$ python3 -q
>>> import numpy as np
>>> np.set_printoptions(precision=2, suppress=True, linewidth=100, sign=" ")
>>> tidy = lambda a: np.round(a, 2) + 0
>>> E = np.load("sample7.npy")
>>> E
array([[-3, -3, -1, -1],
       [ 0, -3,  0, -1],
       [-3, -3, -9, -9],
       [ 0, -3,  0, -9]])
>>> q, evecs = np.linalg.qr(E[:, :1])[0], np.linalg.qr(E[:, 1:])[0]
>>> s = np.linalg.svd(q.T @ evecs, compute_uv=False)
>>> tidy(np.degrees(np.arccos(s.clip(0, 1))))
array([ 26.21])
>>> np.allclose(E, E.T)
False
>>> tidy(np.linalg.det(E))
np.float64(576.0)
>>> np.trace(E)
np.int64(-24)
>>> mat = np.array([[-1.0, -0.3, -1.56, 0.6],
...     [-0.3, -1.5, -6.68, 2.0],
...     [-0.4, 0.1, -1.37, 0.5],
...     [0.5, 0.0, -2.36, 0.7],
...     [1.9, 0.2, -3.75, 1.2],
...     [-1.7, 2.4, 2.61, -0.9],
...     [0.6, 0.2, -2.35, 0.9],
...     [0.4, -0.8, -0.23, 0.2],
...     [-0.1, 0.6, -0.24, -0.1],
...     [-0.1, -0.3, -0.23, 0.3]])
>>> Y = np.c_[mat[:, :2] @ np.array([[-3, 3], [2, 0]]), np.array([0, 1, 1, 3, 3, 3, 2, 2, 3, 2])]
>>> tidy(Y)
array([[ 2.4, -3. ,  0. ],
       [-2.1, -0.9,  1. ],
       [ 1.4, -1.2,  1. ],
       [-1.5,  1.5,  3. ],
       [-5.3,  5.7,  3. ],
       [ 9.9, -5.1,  3. ],
       [-1.4,  1.8,  2. ],
       [-2.8,  1.2,  2. ],
       [ 1.5, -0.3,  3. ],
       [-0.3, -0.3,  2. ]])
>>> tidy(np.linalg.norm(Y - mat @ np.linalg.lstsq(mat, Y)[0], axis=0))
array([ 0.  ,  0.  ,  4.47])
>>> np.linalg.matrix_rank(np.c_[mat, Y])
np.int64(5)
>>> np.linalg.matrix_rank(Y)
np.int64(3)
>>> tidy(np.linalg.norm(np.linalg.qr(mat)[0].T @ Y, axis=0) ** 2 / ((Y ** 2).sum(axis=0) + 1e-12))
array([ 1. ,  1. ,  0.6])
>>> Xs = Y - Y.mean(axis=0)
>>> left, s, vt = np.linalg.svd(Xs, full_matrices=False)
>>> tidy((s ** 2).sum() ** 2 / (s ** 4).sum())
np.float64(1.19)
>>> np.linalg.matrix_rank(Xs)
np.int64(3)
>>> np.searchsorted(np.cumsum(s ** 2) / (s ** 2).sum(), 0.9) + 1
np.int64(1)
>>> np.abs(left[:, 0]).argmax()
np.int64(5)
>>> tidy(s)
array([ 14.76,   4.37,   1.45])
>>> Xs = mat - mat.mean(axis=0)
>>> left, s, vt = np.linalg.svd(Xs, full_matrices=False)
>>> tidy((s ** 2).sum() ** 2 / (s ** 4).sum())
np.float64(1.31)
>>> tidy(s)
array([ 8.23,  2.52,  1.98,  0.3 ])
>>> np.abs(left[:, 0]).argmax()
np.int64(1)
>>> tidy(s ** 2 / (s ** 2).sum())
array([ 0.87,  0.08,  0.05,  0.  ])
>>> tidy(vt[0] * np.sign(vt[0, np.abs(vt[0]).argmax()]))
array([-0.19,  0.29,  0.9 , -0.28])
>>> np.abs(vt[0]).argmax()
np.int64(2)
>>> np.searchsorted(np.cumsum(s ** 2) / (s ** 2).sum(), 0.9) + 1
np.int64(2)
>>> tidy(np.linalg.norm(mat))
np.float64(10.35)
>>> tidy(mat - mat[0])
array([[ 0.  ,  0.  ,  0.  ,  0.  ],
       [ 0.7 , -1.2 , -5.12,  1.4 ],
       [ 0.6 ,  0.4 ,  0.19, -0.1 ],
       [ 1.5 ,  0.3 , -0.8 ,  0.1 ],
       [ 2.9 ,  0.5 , -2.19,  0.6 ],
       [-0.7 ,  2.7 ,  4.17, -1.5 ],
       [ 1.6 ,  0.5 , -0.79,  0.3 ],
       [ 1.4 , -0.5 ,  1.33, -0.4 ],
       [ 0.9 ,  0.9 ,  1.32, -0.7 ],
       [ 0.9 ,  0.  ,  1.33, -0.3 ]])
>>> Y = np.array([[-0.3], [0.2], [1.0], [-0.4], [-0.7]])
>>> W2 = np.array([[0.1, 1.6]])
>>> K = Y @ W2
>>> tidy(K)
array([[-0.03, -0.48],
       [ 0.02,  0.32],
       [ 0.1 ,  1.6 ],
       [-0.04, -0.64],
       [-0.07, -1.12]])
>>> # null space of dimension 1
>>> left, s, vt = np.linalg.svd(K)
>>> np.argmax(s[:-1] / (s[1:] + 1e-6)) + 1
np.int64(1)
>>> tidy(s)
array([ 2.14,  0.  ])
>>> Y = left[:, :1] @ np.diag(s[:1]) @ vt[:1]
>>> tidy(np.linalg.norm(K - Y) / np.linalg.norm(K))
np.float64(0.0)
>>> np.linalg.matrix_rank(K, rtol=0.05)
np.int64(1)
>>> tidy(np.abs(K - Y).max())
np.float64(0.0)
>>> tidy(np.linalg.norm(K - Y, 2)), tidy(s[1])
(np.float64(0.0), np.float64(0.0))
>>> rk = np.linalg.matrix_rank(K)
>>> rk
np.int64(1)
>>> ns = np.linalg.svd(K)[2][rk:].T
>>> np.linalg.matrix_rank(K.T @ K), np.linalg.matrix_rank(K @ K.T)
(np.int64(1), np.int64(1))
>>> tidy(ns[:, 0] / ns[np.abs(ns[:, 0]).round(6).argmax(), 0])
array([ 1.  , -0.06])
>>> [int(np.linalg.matrix_rank(K[:i])) for i in range(1, len(K) + 1)]
[1, 1, 1, 1, 1]
>>> M = 0.5 ** np.abs(np.subtract.outer(np.arange(4), np.arange(4)))
>>> tidy(M)
array([[ 1.  ,  0.5 ,  0.25,  0.12],
       [ 0.5 ,  1.  ,  0.5 ,  0.25],
       [ 0.25,  0.5 ,  1.  ,  0.5 ],
       [ 0.12,  0.25,  0.5 ,  1.  ]])
>>> # symmetric
>>> u = np.array([2, 0, 0, -1])
>>> Y = M + np.outer(u, np.eye(4)[1])
>>> np.linalg.matrix_rank(Y - M)
np.int64(1)
>>> tidy(np.linalg.det(Y) / np.linalg.det(M)), tidy(1 + np.linalg.solve(M, u)[1])
(np.float64(-0.33), np.float64(-0.33))
>>> np.linalg.matrix_rank(np.linalg.inv(Y) - np.linalg.inv(M), tol=1e-8)
np.int64(1)
>>> ev, evecs = np.linalg.eig(M)
>>> tidy(np.sort(np.linalg.eigvals(M @ M)))
array([ 0.14,  0.29,  1.  ,  4.35])
>>> tidy(np.sort(np.linalg.eigvals(np.linalg.inv(M))))
array([ 0.48,  1.  ,  1.85,  2.67])
>>> tidy(M @ evecs[:, 0] - ev[0] * evecs[:, 0])
array([ 0.,  0.,  0.,  0.])
>>> rng = np.random.default_rng(548115)
>>> Y = M + rng.integers(-2, 3, (4, 1)) @ rng.integers(-2, 3, (1, 4))
>>> tidy(Y)
array([[ 3.  , -3.5 ,  4.25,  2.12],
       [-1.5 ,  5.  , -3.5 , -1.75],
       [-0.75,  2.5 , -1.  , -0.5 ],
       [ 0.12,  0.25,  0.5 ,  1.  ]])
>>> np.linalg.matrix_rank(Y - M, tol=1e-8)
np.int64(1)
>>> np.abs(Y - M).sum(axis=1)
array([ 12.,  12.,   6.,   0.])
